In [1]: import numpy as np

In [2]: from numpy import linalg as LA

In [3]: np.set_printoptions(precision=2, suppress=True, linewidth=200)

In [4]: arr = np.minimum.outer(np.arange(1, 4), np.arange(1, 4)) * -2

In [5]: arr
Out[5]: 
array([[-2, -2, -2],
       [-2, -4, -4],
       [-2, -4, -6]])

In [6]: M2 = arr / LA.norm(arr, axis=1, keepdims=True)

In [7]: G = M2 @ M2.T

In [8]: np.argwhere(np.triu(np.abs(G) > 0.95, 1))
Out[8]: 
array([[0, 1],
       [1, 2]])

In [9]: np.round(np.degrees(np.arccos(np.clip(G[0, 2], -1, 1))), 2)
Out[9]: np.float64(22.21)

In [10]: (G - 2 * np.eye(3)).round(6).argmax(axis=1)
Out[10]: array([1, 2, 1])

In [11]: LA.norm(M2, axis=1)
Out[11]: array([1., 1., 1.])

In [12]: ev, vecs = LA.eigh(arr)

In [13]: print(np.round(vecs.T @ arr @ vecs, 2) + 0)
[[-10.1    0.     0.  ]
 [  0.    -1.29   0.  ]
 [  0.     0.    -0.62]]

In [14]: round(ev.sum(), 2), np.trace(arr)
Out[14]: (np.float64(-12.0), np.int64(-12))

In [15]: M2 = LA.inv(arr)

In [16]: M2
Out[16]: 
array([[-1. ,  0.5, -0. ],
       [ 0.5, -1. ,  0.5],
       [-0. ,  0.5, -0.5]])

In [17]: LA.inv(M2)
Out[17]: 
array([[-2., -2., -2.],
       [-2., -4., -4.],
       [-2., -4., -6.]])

In [18]: np.allclose(M2, arr.T)
Out[18]: False

In [19]: round(float(LA.det(arr) * LA.det(M2)), 2)
Out[19]: 1.0

In [20]: ev, vecs = LA.eigh(arr)

In [21]: vec = np.array([0, 5, -2])

In [22]: vecs * np.abs(ev) @ vecs.T
Out[22]: 
array([[2., 2., 2.],
       [2., 4., 4.],
       [2., 4., 6.]])

In [23]: round(vec @ arr @ vec / (vec @ vec), 2), np.round(ev[0], 2), round(ev[-1], 2)
Out[23]: (np.float64(-1.52), np.float64(-10.1), np.float64(-0.62))

In [24]: LA.eigvalsh(arr[1:, 1:])
Out[24]: array([-9.12, -0.88])

In [25]: M2 = np.array([[2, 3, 5], [3, 3, 4]])

In [26]: cent = np.kron(M2, arr)

In [27]: round(LA.norm(cent, 2), 2), round(float(LA.norm(M2, 2) * LA.norm(arr, 2)), 2)
Out[27]: (np.float64(85.12), 85.12)

In [28]: cent.shape
Out[28]: (6, 9)

In [29]: LA.matrix_rank(cent)
Out[29]: np.int64(6)

In [30]: cent
Out[30]: 
array([[ -4,  -4,  -4,  -6,  -6,  -6, -10, -10, -10],
       [ -4,  -8,  -8,  -6, -12, -12, -10, -20, -20],
       [ -4,  -8, -12,  -6, -12, -18, -10, -20, -30],
       [ -6,  -6,  -6,  -6,  -6,  -6,  -8,  -8,  -8],
       [ -6, -12, -12,  -6, -12, -12,  -8, -16, -16],
       [ -6, -12, -18,  -6, -12, -18,  -8, -16, -24]])

In [31]: E = np.load("m.npy")

In [32]: E
Out[32]: 
array([[ 7,  1,  0],
       [-2,  2,  3],
       [ 6,  8,  7]])

In [33]: print((E + E.T) / 2)
[[ 7.  -0.5  3. ]
 [-0.5  2.   5.5]
 [ 3.   5.5  7. ]]

In [34]: assert E == E.T
ValueError: The truth value of an array with more than one element is ambiguous. Use a.any() or a.all()


In [35]: round(float(np.abs(LA.eigvals(E)).max()), 2)
Out[35]: 10.3

In [36]: np.allclose(E @ E.T, E.T @ E)
Out[36]: False

In [37]: print(round(LA.det(E), 2))
-38.0

In [38]: E.inv()
AttributeError: 'numpy.ndarray' object has no attribute 'inv'
